$ python -q
>>> import numpy as np
>>> import numpy.linalg as la
>>> np.set_printoptions(precision=2, suppress=True, linewidth=140, floatmode="fixed")
>>> def rnd(a):
...     return np.round(a, 2) + 0
... 
>>> arr = np.load("case8.npy")
>>> print(arr)
[[8 0]
 [0 8]]
>>> M2 = arr[0, 0] * arr[1:] - np.outer(arr[1:, 0], arr[0])
>>> print(M2)
[[ 0 64]]
>>> print(np.flatnonzero(~M2.round(6).any(axis=1)))
[]
>>> print(arr[:, 0] / arr[0, 0])
[1.00 0.00]
>>> print(np.allclose(arr @ arr.T, arr.T @ arr))
True
>>> print(arr @ arr)
[[64  0]
 [ 0 64]]
>>> print((arr - arr.T) / 2)
[[0.00 0.00]
 [0.00 0.00]]
>>> print(np.allclose(arr, arr.T))
True
>>> print(la.matrix_power(arr, 2))
[[64  0]
 [ 0 64]]
>>> print(rnd(la.det(arr)))
64.0
>>> w, vecs = la.eigh(arr)
>>> print(rnd(la.svd(arr, compute_uv=False)))
[8.00 8.00]
>>> print(vecs @ np.diag(w) @ vecs.T)
[[8.00 0.00]
 [0.00 8.00]]
>>> print(vecs.T @ arr @ vecs)
[[8.00 0.00]
 [0.00 8.00]]
>>> print(vecs.T @ vecs)
[[1.00 0.00]
 [0.00 1.00]]
>>> print(w.sum(), np.trace(arr))
16.0 16
>>> print((w > 1e-8).sum(), (w < -1e-8).sum())
2 0
>>> w, vecs = la.eig(arr)
>>> print(rnd(np.sort(la.eigvals(arr @ arr))))
[64.00 64.00]
>>> print(rnd(np.sort(la.eigvals(arr.T))))
[8.00 8.00]
>>> M = np.load("out1.npy")
>>> print(rnd(M))
[[-12.49  26.76   5.08 -10.30  -8.78]
 [-11.97  25.67   4.78  -9.73  -8.37]
 [-11.61  24.91   4.57  -9.34  -8.08]
 [ -5.42  11.95   1.41  -3.20  -3.22]
 [ -3.34   7.71   0.62  -1.50  -1.66]
 [ -2.98   6.98   0.50  -1.24  -1.40]
 [ -1.93   4.86   0.20  -0.53  -0.64]
 [ -0.83   2.66  -0.03   0.08   0.11]
 [ -0.10   1.19  -0.09   0.37   0.57]
 [  0.38   0.21  -0.07   0.44   0.82]
 [  0.47   0.01  -0.06   0.44   0.85]
 [  0.63  -0.56   0.07   0.22   0.74]
 [  0.62  -0.56   0.08   0.21   0.73]
 [  0.55  -0.52   0.09   0.14   0.61]
 [  0.46  -0.45   0.10   0.09   0.50]
 [  0.45  -0.43   0.09   0.08   0.48]
 [  0.31  -0.31   0.08   0.04   0.32]
 [  0.20  -0.20   0.06   0.02   0.21]
 [ -0.95   0.92  -0.49   0.25  -0.89]
 [ -1.94   1.74  -1.31   0.94  -1.72]
 [ -3.51   2.67  -3.28   2.95  -2.95]
 [ -3.77   2.77  -3.68   3.38  -3.14]
 [ -4.26   2.91  -4.53   4.33  -3.49]
 [ -4.43   2.95  -4.84   4.68  -3.61]
 [ -4.97   3.00  -5.93   5.92  -3.98]
 [ -7.63   1.48 -13.94  15.56  -5.52]
 [ -7.63   1.48 -13.95  15.57  -5.52]
 [ -8.05   0.84 -15.81  17.88  -5.70]
 [ -8.56  -0.20 -18.44  21.18  -5.88]
 [ -9.86  -5.12 -28.43  33.96  -6.04]]
>>> labels = M[:, 3] > np.median(M[:, 3])
>>> f = M[labels].mean(axis=0) - M[~labels].mean(axis=0)
>>> print(((M - M.mean(axis=0)) @ f > 0).astype(int))
[0 0 0 0 0 0 0 0 0 0 0 0 0 0 0 0 0 0 0 0 1 1 1 1 1 1 1 1 1 1]
>>> print(np.argsort(-np.abs(f).round(6), kind="stable"))
[3 2 1 4 0]
>>> print(rnd((((M - M.mean(axis=0)) @ f > 0) == labels).mean()))
0.83
>>> print(rnd(f))
[-1.16 -6.11 -8.84 10.85 -1.18]
